In [1]: import numpy as np

In [2]: import numpy.linalg as la

In [3]: np.set_printoptions(suppress=True, linewidth=160)

In [4]: arr = np.load("dump.npy")

In [5]: arr
Out[5]: 
array([[ 0, -5,  1, -1],
       [ 5,  0,  3,  0],
       [-1, -3,  0,  3],
       [ 1,  0, -3,  0]])

In [6]: # antisymmetric, zero diagonal

In [7]: u = np.array([0, -1, 1, 0])

In [8]: other = arr + np.outer(u, np.eye(4)[3])

In [9]: la.matrix_rank(other - arr)
Out[9]: np.int64(1)

In [10]: la.matrix_rank(la.inv(other) - la.inv(arr), tol=1e-8)
Out[10]: np.int64(1)

In [11]: np.allclose(arr, arr.T)
Out[11]: False

In [12]: round(la.det(arr), 3)
Out[12]: np.float64(324.0)

In [13]: (arr - arr.T) / 2
Out[13]: 
array([[ 0., -5.,  1., -1.],
       [ 5.,  0.,  3.,  0.],
       [-1., -3.,  0.,  3.],
       [ 1.,  0., -3.,  0.]])

In [14]: np.round(np.sort(np.abs(la.eigvals(arr))), 3)
Out[14]: array([3., 3., 6., 6.])

In [15]: la.matrix_power(arr, 3)
Out[15]: 
array([[   0,  171,  -45,   -9],
       [-171,    0, -117,   18],
       [  45,  117,    0,  -45],
       [   9,  -18,   45,    0]])

In [16]: rng = np.random.default_rng(3361)

In [17]: idx = rng.permutation(4)

In [18]: idx
Out[18]: array([2, 3, 1, 0])

In [19]: other = arr[idx][:, idx]

In [20]: np.round(np.sort(np.abs(la.eigvals(other))), 3)
Out[20]: array([3., 3., 6., 6.])

In [21]: np.allclose(other, arr)
Out[21]: False

In [22]: np.diag(other)
Out[22]: array([0, 0, 0, 0])

In [23]: other
Out[23]: 
array([[ 0,  3, -3, -1],
       [-3,  0,  0,  1],
       [ 3,  0,  0,  5],
       [ 1, -1, -5,  0]])

In [24]: feats = np.loadtxt("layer3.csv", delimiter=",")

In [25]: feats
Out[25]: 
array([[ 0.,  0., -1.],
       [ 0.,  0.,  0.],
       [-1.,  0.,  0.]])

In [26]: w, vecs = la.eigh(feats)

In [27]: x0 = np.array([0, 0, 0])

In [28]: np.round(la.eigvalsh(feats[1:, 1:]), 3)
Out[28]: array([0., 0.])

In [29]: np.round(vecs * np.maximum(w, 0) @ vecs.T, 3)
Out[29]: 
array([[ 0.5,  0. , -0.5],
       [ 0. ,  0. ,  0. ],
       [-0.5,  0. ,  0.5]])

In [30]: (np.sign(vecs[:, -1].round(6)) == np.sign(vecs[0, -1].round(6))).astype(int)
Out[30]: array([1, 0, 0])

In [31]: x0 @ feats @ x0
Out[31]: np.float64(0.0)

In [32]: W1 = np.array([[1, -1, 1, -1, 1, 0], [-2, -1, 2, 0, 1, -1], [0, -2, 2, 1, -2, 2]])

In [33]: coef = np.array([0, 9, 3, 9, 2, -2])

In [34]: H = np.maximum(feats @ W1 + coef, 0)

In [35]: (H > 0).mean(axis=0)
Out[35]: array([0., 1., 1., 1., 1., 0.])

In [36]: la.matrix_rank(H)
Out[36]: np.int64(3)

In [37]: Z = np.array([[5, 0, -5],
    ...:     [1, -3, 1],
    ...:     [-4, -2, -1],
    ...:     [1, -2, 2],
    ...:     [5, 1, -5],
    ...:     [2, 1, 5]])

In [38]: H @ Z
Out[38]: 
array([[ 35., -47.,   6.],
       [ 16., -49.,  14.],
       [ 17., -53.,  23.]])

In [39]: idx = rng.permutation(3)

In [40]: idx
Out[40]: array([2, 1, 0])

In [41]: other = feats[idx][:, idx]

In [42]: np.trace(other)
Out[42]: np.float64(0.0)

In [43]: np.round(np.sort(np.abs(la.eigvals(other))), 3)
Out[43]: array([0., 1., 1.])

In [44]: other = np.array([[-5, -1, 4]])

In [45]: mat = np.block([[np.zeros((1, 1)), other], [other.T, np.zeros((3, 3))]])

In [46]: mat
Out[46]: 
array([[ 0., -5., -1.,  4.],
       [-5.,  0.,  0.,  0.],
       [-1.,  0.,  0.,  0.],
       [ 4.,  0.,  0.,  0.]])

In [47]: Uu, sig, Vt = la.svd(mat)

In [48]: vecs = Vt[:(sig > 1e-8).sum()]

In [49]: x0 = mat[0] + 4 * mat[2] + rng.integers(2) * np.eye(4)[0]

In [50]: x0
Out[50]: array([-3., -5., -1.,  4.])

In [51]: la.matrix_rank(np.vstack([mat, x0]))
Out[51]: np.int64(2)

In [52]: np.allclose(vecs.T @ vecs @ x0, x0)
Out[52]: True

In [53]: la.cond(mat) > 100
Out[53]: np.True_

In [54]: other = mat + rng.integers(-2, 3, (4, 2)) @ rng.integers(-2, 3, (2, 4))

In [55]: other
Out[55]: 
array([[-4., -1.,  1.,  2.],
       [-5.,  4., -4., -4.],
       [ 1., -1., -2.,  0.],
       [ 8., -4., -2.,  2.]])

In [56]: other - mat
Out[56]: 
array([[-4.,  4.,  2., -2.],
       [ 0.,  4., -4., -4.],
       [ 2., -1., -2.,  0.],
       [ 4., -4., -2.,  2.]])

In [57]: np.round(la.svd(other - mat, compute_uv=False), 3) + 0
Out[57]: array([9.783, 6.426, 0.   , 0.   ])

In [58]: rank = la.matrix_rank(mat)

In [59]: rank
Out[59]: np.int64(2)

In [60]: N = la.svd(mat)[2][rank:].T

In [61]: [int(la.matrix_rank(mat[:i])) for i in range(1, len(mat) + 1)]
Out[61]: [1, 2, 2, 2]

In [62]: np.allclose(mat @ N, 0)
Out[62]: True

In [63]: la.matrix_rank(mat.T @ mat), la.matrix_rank(mat @ mat.T)
Out[63]: (np.int64(2), np.int64(2))

In [64]: np.round(mat @ N, 3) + 0
Out[64]: 
array([[0., 0.],
       [0., 0.],
       [0., 0.],
       [0., 0.]])
